% python3 -q
>>> import numpy as np
>>> np.set_printoptions(precision=2, suppress=True, linewidth=100, floatmode="fixed")
>>> K = np.load("arr.npy")
>>> print(K)
[[-2.00  0.00  0.00  0.00]
 [ 0.00 -2.00  0.00 -3.00]
 [ 0.00  0.00 -2.00  0.00]
 [ 0.00 -3.00  0.00 -2.00]]
>>> Q, r_ = np.linalg.qr(K)
>>> print(Q)
[[ 1.00  0.00  0.00  0.00]
 [-0.00 -0.55  0.00 -0.83]
 [-0.00  0.00  1.00  0.00]
 [-0.00 -0.83 -0.00  0.55]]
>>> print(np.round(Q.T @ Q, 2) + 0)
[[1.00 0.00 0.00 0.00]
 [0.00 1.00 0.00 0.00]
 [0.00 0.00 1.00 0.00]
 [0.00 0.00 0.00 1.00]]
>>> print(np.allclose(r_.T @ r_, K.T @ K))
True
>>> print(abs(r_[0, 0]), round(float(np.linalg.norm(K[:, 0])), 2))
2.0 2.0
>>> vals, evecs = np.linalg.eigh(K)
>>> print(np.unique(vals.round(6) + 0, return_counts=True)[1])
[1 2 1]
>>> print(vals.sum(), np.trace(K))
-8.0 -8.0
>>> print(evecs @ np.diag(vals) @ evecs.T)
[[-2.00  0.00  0.00  0.00]
 [ 0.00 -2.00  0.00 -3.00]
 [ 0.00  0.00 -2.00  0.00]
 [ 0.00 -3.00  0.00 -2.00]]
>>> E = np.load("block4.npy")
>>> print(E)
[[ 2.17  0.00  2.07]
 [-1.09  0.05 -1.17]
 [-0.84  0.03 -0.71]
 [-1.64  0.01 -1.53]
 [ 2.56  0.03  2.53]
 [ 3.00  0.04  2.94]
 [-0.43  0.03 -0.54]
 [-0.96 -0.06 -0.96]
 [ 2.28  0.05  2.32]
 [-1.76 -0.04 -1.83]
 [ 1.94 -0.10  1.89]
 [-0.81  0.08 -0.84]]
>>> Xs = E - E.mean(axis=0)
>>> evecs = np.linalg.svd(Xs)[2][:1]
>>> Y = Xs - Xs @ evecs.T @ evecs
>>> print(np.linalg.norm(Y, axis=1).round(6).argmax())
10
>>> print(np.round(np.diag(evecs.T @ evecs), 2) + 0)
[0.50 0.00 0.50]
>>> print((Xs @ evecs.T).std(axis=0))
[2.47]
>>> P = E @ np.linalg.solve(E.T @ E, E.T)
>>> print(round(np.trace(P), 2))
3.0
>>> print(np.round(np.linalg.eigvalsh(P), 2) + 0)
[0.00 0.00 0.00 0.00 0.00 0.00 0.00 0.00 0.00 1.00 1.00 1.00]
>>> C = E[[4, 1]].astype(float)
>>> for _ in range(3):
...     idx = np.linalg.norm(E[:, None] - C, axis=-1).argmin(axis=1)
...     C = np.array([E[idx == j].mean(axis=0) for j in range(2)])
... 
>>> print(idx)
[0 1 1 1 0 0 1 1 0 1 0 1]
>>> print(C.round(2) + 0)
[[ 2.39  0.00  2.35]
 [-1.08  0.01 -1.08]]
>>> print(np.argsort(-np.linalg.norm(E, axis=0).round(6), kind="stable")[:3])
[0 2 1]
>>> print(np.linalg.cond(E) > 100)
False
>>> print([round(float(x), 2) for x in np.linalg.svd(E, compute_uv=False)[:3]])
[8.74, 0.19, 0.17]
>>> print(np.abs(np.linalg.svd(E)[2][-1]))
[0.34 0.88 0.34]
>>> print(np.linalg.matrix_rank(E, rtol=0.1))
1
>>> f, g = E[1], E[7]
>>> print(round(f @ f, 2))
2.56
>>> pr = (f @ g) / (f @ f) * f
>>> print(np.linalg.matrix_rank(np.outer(f, g)))
1
>>> print(np.round(np.outer(f, g), 2) + 0)
[[ 1.05  0.07  1.05]
 [-0.05  0.00 -0.05]
 [ 1.12  0.07  1.12]]
>>> print(np.round(np.linalg.norm(f + g) ** 2 + np.linalg.norm(f - g) ** 2, 2))
8.81
>>> print(g - pr)
[-0.04 -0.10  0.03]
>>> A = np.loadtxt("mat.csv", delimiter=",")
>>> print(A)
[[0.40 0.20 0.40]
 [0.33 0.50 0.17]
 [0.50 0.00 0.50]]
>>> # rows sum to 1
>>> Q = A.astype(float).copy()
>>> for j in range(3):
...     Q[:, j] -= Q[:, :j] @ (Q[:, :j].T @ Q[:, j])
...     Q[:, j] /= np.linalg.norm(Q[:, j])
... 
>>> print(Q)
[[ 0.56  0.03  0.83]
 [ 0.46  0.82 -0.33]
 [ 0.69 -0.57 -0.45]]
>>> f = np.array([3, 0, 1])
>>> Y = A + np.outer(f, np.eye(3)[1])
>>> print(np.linalg.matrix_rank(np.linalg.inv(Y) - np.linalg.inv(A), tol=1e-8))
1
>>> print(round(np.linalg.det(Y) / np.linalg.det(A), 2), round(1 + np.linalg.solve(A, f)[1], 2))
12.0 12.0
>>> print(Y)
[[0.40 3.20 0.40]
 [0.33 0.50 0.17]
 [0.50 1.00 0.50]]
